In [1]: import numpy as np

In [2]: np.set_printoptions(precision=2, suppress=True, linewidth=200, sign=" ")

In [3]: rd = lambda a: np.round(a, 2) + 0

In [4]: arr = np.loadtxt("layer1.csv", delimiter=",")

In [5]: arr
Out[5]: 
array([[-0.72, -0.36, -0.24],
       [ 1.32,  0.66,  0.44],
       [ 0.48,  0.24,  0.16],
       [ 1.08,  0.54,  0.36],
       [ 0.24,  0.12,  0.08]])

In [6]: B = np.array([[2, 1, 2], [1, 1, 1], [0, 0, 0]])

In [7]: np.linalg.matrix_rank(np.vstack([arr, B.T]))
Out[7]: np.int64(3)

In [8]: rd(B.T @ arr.T)
Out[8]: 
array([[-1.8 ,  3.3 ,  1.2 ,  2.7 ,  0.6 ],
       [-1.08,  1.98,  0.72,  1.62,  0.36],
       [-1.8 ,  3.3 ,  1.2 ,  2.7 ,  0.6 ]])

In [9]: rank = np.linalg.matrix_rank(arr)

In [10]: rank
Out[10]: np.int64(1)

In [11]: null = np.linalg.svd(arr)[2][rank:].T

In [12]: rd(null @ null.T)
Out[12]: 
array([[ 0.27, -0.37, -0.24],
       [-0.37,  0.82, -0.12],
       [-0.24, -0.12,  0.92]])

In [13]: rd(arr @ null)
Out[13]: 
array([[ 0.,  0.],
       [ 0.,  0.],
       [ 0.,  0.],
       [ 0.,  0.],
       [ 0.,  0.]])

In [14]: f, g = arr[4], arr[0]

In [15]: rd(f @ g)
Out[15]: np.float64(-0.24)

In [16]: p = (f @ g) / (f @ f) * f

In [17]: rd((g - p) @ f)
Out[17]: np.float64(0.0)

In [18]: np.linalg.matrix_rank(np.outer(f, g))
Out[18]: np.int64(1)

In [19]: feats = np.loadtxt("test13.csv", delimiter=",")

In [20]: feats
Out[20]: 
array([[-0.06, -0.1 , -0.49,  0.16, -0.42,  0.13],
       [-0.06,  0.14, -2.1 , -0.02, -2.41,  0.05],
       [-0.05,  0.16, -0.84,  0.05, -0.76, -0.09],
       [-0.05, -0.22, -0.98,  0.03, -1.02, -0.17],
       [ 0.02, -0.01, -1.34,  0.01, -1.42,  0.08],
       [-0.11,  0.07, -1.17,  0.02, -0.99,  0.02],
       [ 0.03, -0.02, -0.24,  0.1 , -0.24, -0.11],
       [-0.04,  0.12, -0.35, -0.23, -0.26, -0.24],
       [ 0.15, -0.01,  1.1 ,  0.11,  1.05, -0.11],
       [ 0.01,  0.13,  0.03, -0.14,  0.22, -0.01],
       [-0.1 ,  0.02,  0.23,  0.01,  0.1 , -0.03],
       [ 0.2 , -0.07, -1.32,  0.12, -1.3 ,  0.17],
       [-0.14,  0.17,  1.72, -0.04,  1.85,  0.  ],
       [-0.11,  0.08, -0.16, -0.16, -0.24, -0.22],
       [ 0.04, -0.05,  1.23,  0.12,  1.17, -0.06],
       [ 0.08, -0.08, -0.32, -0.06, -0.41, -0.03]])

In [21]: Xs = (feats - feats.mean(axis=0)) / feats.std(axis=0)

In [22]: rd(Xs.std(axis=0))
Out[22]: array([ 1.,  1.,  1.,  1.,  1.,  1.])

In [23]: coef = np.linalg.lstsq(np.delete(Xs, 3, axis=1), Xs[:, 3])[0]

In [24]: rd(1 - np.var(Xs[:, 3] - np.delete(Xs, 3, axis=1) @ coef))
Out[24]: np.float64(0.52)

In [25]: np.abs(coef).argmax()
Out[25]: np.int64(2)

In [26]: rd(coef)
Out[26]: array([ 0.07, -0.45,  0.74, -0.53,  0.51])

In [27]: rd(np.linalg.norm(feats, "nuc"))
Out[27]: np.float64(7.93)

In [28]: rd(np.linalg.norm(feats, axis=1))
Out[28]: array([ 0.69,  3.2 ,  1.15,  1.44,  1.95,  1.54,  0.37,  0.56,  1.54,  0.29,  0.27,  1.88,  2.54,  0.42,  1.7 ,  0.54])

In [29]: rd(np.linalg.norm(feats, 2))
Out[29]: np.float64(5.98)

In [30]: rd(np.linalg.norm(feats[14] - feats[15]))
Out[30]: np.float64(2.22)

In [31]: rd(np.linalg.norm(feats[14], 1)), rd(np.linalg.norm(feats[14], np.inf))
Out[31]: (np.float64(2.67), np.float64(1.23))

In [32]: rd(np.linalg.norm(feats, 1)), rd(np.linalg.norm(feats, np.inf))
Out[32]: (np.float64(13.86), np.float64(4.78))

In [33]: z = feats[:, 3] > np.median(feats[:, 3])

In [34]: f = feats[z].mean(axis=0) - feats[~z].mean(axis=0)

In [35]: ((feats - feats.mean(axis=0)) @ f > 0).astype(int)
Out[35]: array([ 1,  1,  1,  1,  1,  1,  1,  0,  0,  0,  0,  1,  0,  0,  0,  1])

In [36]: rd((((feats - feats.mean(axis=0)) @ f > 0) == z).mean())
Out[36]: np.float64(0.69)

In [37]: z.astype(int)
Out[37]: array([ 1,  0,  1,  1,  0,  1,  1,  0,  1,  0,  0,  1,  0,  0,  1,  0])

In [38]: Xs = feats - feats.mean(axis=0)

In [39]: evecs = np.linalg.svd(Xs)[2][:1]

In [40]: B = Xs - Xs @ evecs.T @ evecs

In [41]: rd(np.diag(evecs.T @ evecs))
Out[41]: array([ 0.  ,  0.  ,  0.48,  0.  ,  0.52,  0.  ])

In [42]: rd(B.std(axis=0))
Out[42]: array([ 0.09,  0.11,  0.06,  0.11,  0.06,  0.11])

In [43]: D = np.linalg.norm(feats[:, None] - feats[None], axis=-1)

In [44]: D.shape
Out[44]: (16, 16)

In [45]: rd(D[15])
Out[45]: array([ 0.35,  2.69,  0.7 ,  0.93,  1.44,  1.06,  0.27,  0.39,  2.05,  0.76,  0.78,  1.37,  3.06,  0.4 ,  2.22,  0.  ])

In [46]: (D + 1e9 * np.eye(16)).round(6).argmin(axis=1)
Out[46]: array([ 15,   4,   5,   5,  11,   3,  15,  13,  14,  10,   9,   4,  14,   7,   8,   6])

In [47]: D.mean(axis=1).argmax()
Out[47]: np.int64(12)

In [48]: E = np.load("x.npy")

In [49]: E
Out[49]: 
array([[-28.77,   5.65, -29.34, -17.67, -23.26],
       [ -7.03, -24.87,  -8.18,  29.1 ,  -6.9 ],
       [  7.86,   8.81,   6.64,   5.2 ,  -6.18],
       [ 12.52,  10.13,  18.56,   6.5 , -11.02],
       [ -2.91,   9.61,   7.15, -11.08,  10.79],
       [ -9.5 , -16.71,   5.46, -15.85,  12.99],
       [ 27.13,   0.3 ,   2.9 ,  26.29,  -6.77],
       [-21.67, -25.16,   3.01,   1.71,  13.06],
       [  3.3 ,   6.41,  -9.08,  18.73,  25.25],
       [  3.2 , -23.16,  -5.75,  17.25, -16.75]])

In [50]: q, Rm = np.linalg.qr(E)

In [51]: rd(q.T @ q)
Out[51]: 
array([[ 1.,  0.,  0.,  0.,  0.],
       [ 0.,  1.,  0.,  0.,  0.],
       [ 0.,  0.,  1.,  0.,  0.],
       [ 0.,  0.,  0.,  1.,  0.],
       [ 0.,  0.,  0.,  0.,  1.]])

In [52]: rd(q)
Out[52]: 
array([[-0.58,  0.34,  0.49,  0.01,  0.36],
       [-0.14, -0.49,  0.19, -0.5 ,  0.15],
       [ 0.16,  0.13, -0.11, -0.22,  0.21],
       [ 0.25,  0.13, -0.41, -0.36,  0.46],
       [-0.06,  0.23, -0.28, -0.09, -0.13],
       [-0.19, -0.29, -0.28,  0.45, -0.25],
       [ 0.55, -0.2 ,  0.3 ,  0.03,  0.02],
       [-0.44, -0.38, -0.36, -0.33, -0.1 ],
       [ 0.07,  0.11,  0.32, -0.47, -0.66],
       [ 0.07, -0.53,  0.26,  0.17,  0.26]])

In [53]: rd(q @ Rm)
Out[53]: 
array([[-28.77,   5.65, -29.34, -17.67, -23.26],
       [ -7.03, -24.87,  -8.18,  29.1 ,  -6.9 ],
       [  7.86,   8.81,   6.64,   5.2 ,  -6.18],
       [ 12.52,  10.13,  18.56,   6.5 , -11.02],
       [ -2.91,   9.61,   7.15, -11.08,  10.79],
       [ -9.5 , -16.71,   5.46, -15.85,  12.99],
       [ 27.13,   0.3 ,   2.9 ,  26.29,  -6.77],
       [-21.67, -25.16,   3.01,   1.71,  13.06],
       [  3.3 ,   6.41,  -9.08,  18.73,  25.25],
       [  3.2 , -23.16,  -5.75,  17.25, -16.75]])
